$ python -q
>>> import numpy as np
>>> from numpy import linalg as LA
>>> np.set_printoptions(precision=2, suppress=True, linewidth=140, floatmode="fixed")
>>> M = np.load("out8.npy")
>>> M
array([[0.40, 0.00, 0.00, 0.00, 0.20, 0.00, 0.20, 0.00, 0.00, 0.00, 0.20, 0.00],
       [0.00, 0.33, 0.00, 0.00, 0.33, 0.00, 0.00, 0.00, 0.00, 0.00, 0.33, 0.00],
       [0.00, 0.00, 0.67, 0.00, 0.33, 0.00, 0.00, 0.00, 0.00, 0.00, 0.00, 0.00],
       [0.11, 0.11, 0.00, 0.11, 0.11, 0.11, 0.11, 0.00, 0.11, 0.11, 0.11, 0.00],
       [0.00, 0.00, 0.00, 0.00, 0.40, 0.20, 0.00, 0.20, 0.00, 0.00, 0.00, 0.20],
       [0.00, 0.00, 0.00, 0.33, 0.00, 0.33, 0.00, 0.00, 0.00, 0.33, 0.00, 0.00],
       [0.00, 0.17, 0.00, 0.17, 0.17, 0.00, 0.17, 0.00, 0.00, 0.00, 0.17, 0.17],
       [0.12, 0.00, 0.12, 0.00, 0.00, 0.00, 0.12, 0.25, 0.12, 0.12, 0.00, 0.12],
       [0.00, 0.00, 0.00, 0.00, 0.00, 0.50, 0.00, 0.00, 0.50, 0.00, 0.00, 0.00],
       [0.14, 0.00, 0.00, 0.14, 0.00, 0.00, 0.00, 0.14, 0.00, 0.29, 0.14, 0.14],
       [0.00, 0.00, 0.50, 0.00, 0.00, 0.00, 0.00, 0.00, 0.00, 0.00, 0.50, 0.00],
       [0.00, 0.00, 0.00, 0.00, 0.00, 0.00, 0.25, 0.25, 0.00, 0.00, 0.00, 0.50]])
>>> np.sort(np.abs(LA.eigvals(M)))
array([0.04, 0.06, 0.12, 0.33, 0.33, 0.36, 0.36, 0.51, 0.51, 0.67, 0.67, 1.00])
>>> (M + M.T) / 2
array([[0.40, 0.00, 0.00, 0.06, 0.10, 0.00, 0.10, 0.06, 0.00, 0.07, 0.10, 0.00],
       [0.00, 0.33, 0.00, 0.06, 0.17, 0.00, 0.08, 0.00, 0.00, 0.00, 0.17, 0.00],
       [0.00, 0.00, 0.67, 0.00, 0.17, 0.00, 0.00, 0.06, 0.00, 0.00, 0.25, 0.00],
       [0.06, 0.06, 0.00, 0.11, 0.06, 0.22, 0.14, 0.00, 0.06, 0.13, 0.06, 0.00],
       [0.10, 0.17, 0.17, 0.06, 0.40, 0.10, 0.08, 0.10, 0.00, 0.00, 0.00, 0.10],
       [0.00, 0.00, 0.00, 0.22, 0.10, 0.33, 0.00, 0.00, 0.25, 0.17, 0.00, 0.00],
       [0.10, 0.08, 0.00, 0.14, 0.08, 0.00, 0.17, 0.06, 0.00, 0.00, 0.08, 0.21],
       [0.06, 0.00, 0.06, 0.00, 0.10, 0.00, 0.06, 0.25, 0.06, 0.13, 0.00, 0.19],
       [0.00, 0.00, 0.00, 0.06, 0.00, 0.25, 0.00, 0.06, 0.50, 0.00, 0.00, 0.00],
       [0.07, 0.00, 0.00, 0.13, 0.00, 0.17, 0.00, 0.13, 0.00, 0.29, 0.07, 0.07],
       [0.10, 0.17, 0.25, 0.06, 0.00, 0.00, 0.08, 0.00, 0.00, 0.07, 0.50, 0.00],
       [0.00, 0.00, 0.00, 0.00, 0.10, 0.00, 0.21, 0.19, 0.00, 0.07, 0.00, 0.50]])
>>> round(float(np.trace(M)), 2)
4.45
>>> LA.determinant(M)
Traceback (most recent call last):
  File "<python-input-8>", line 1, in <module>
    LA.determinant(M)
    ^^^^^^^^^^^^^^
AttributeError: module 'numpy.linalg' has no attribute 'determinant'
>>> J = np.load("sample8.npy")
>>> J
array([[ 21,   1,   3,   0,   0,   1,   1,   1,   2,   1,   1,   2,   2],
       [  1,  22,   3,   0,   3,   1,   1,   0,   2,   0,   3,   0,   0],
       [  3,   3, -58,   2,   1,   0,   2,   3,   0,   1,   1,   3,   3],
       [  2,   3,   0,  40,   3,   0,   3,   2,   2,   2,   2,   2,   0],
       [  3,   2,   0,   0, -60,   1,   2,   3,   1,   2,   1,   1,   1],
       [  0,   2,   3,   2,   3, -38,   0,   0,   2,   2,   0,   0,   2],
       [  3,   3,   3,   0,   3,   2,  60,   3,   1,   0,   3,   1,   0],
       [  0,   0,   3,   0,   2,   1,   0,  22,   0,   0,   1,   2,   2],
       [  0,   1,   0,   1,   1,   0,   3,   0, -40,   1,   0,   1,   1],
       [  2,   2,   2,   1,   1,   2,   0,   3,   2,  21,   1,   0,   1],
       [  0,   1,   2,   2,   0,   1,   3,   3,   0,   0,  23,   2,   2],
       [  1,   1,   2,   0,   1,   3,   1,   0,   3,   2,   2,   3,   2],
       [  0,   0,   3,   1,   0,   0,   3,   2,   3,   3,   2,   1, -38]])
>>> rng = np.random.default_rng(26)
>>> z = rng.permutation(13)
>>> z
array([ 7, 12, 10,  8,  2, 11,  5,  0,  3,  6,  1,  9,  4])
>>> out = J[z][:, z]
>>> np.diag(out)
array([ 22, -38,  23, -40, -58,   3, -38,  21,  40,  60,  22,  21, -60])
>>> np.allclose(out, J)
False
>>> np.trace(out)
np.int64(-22)
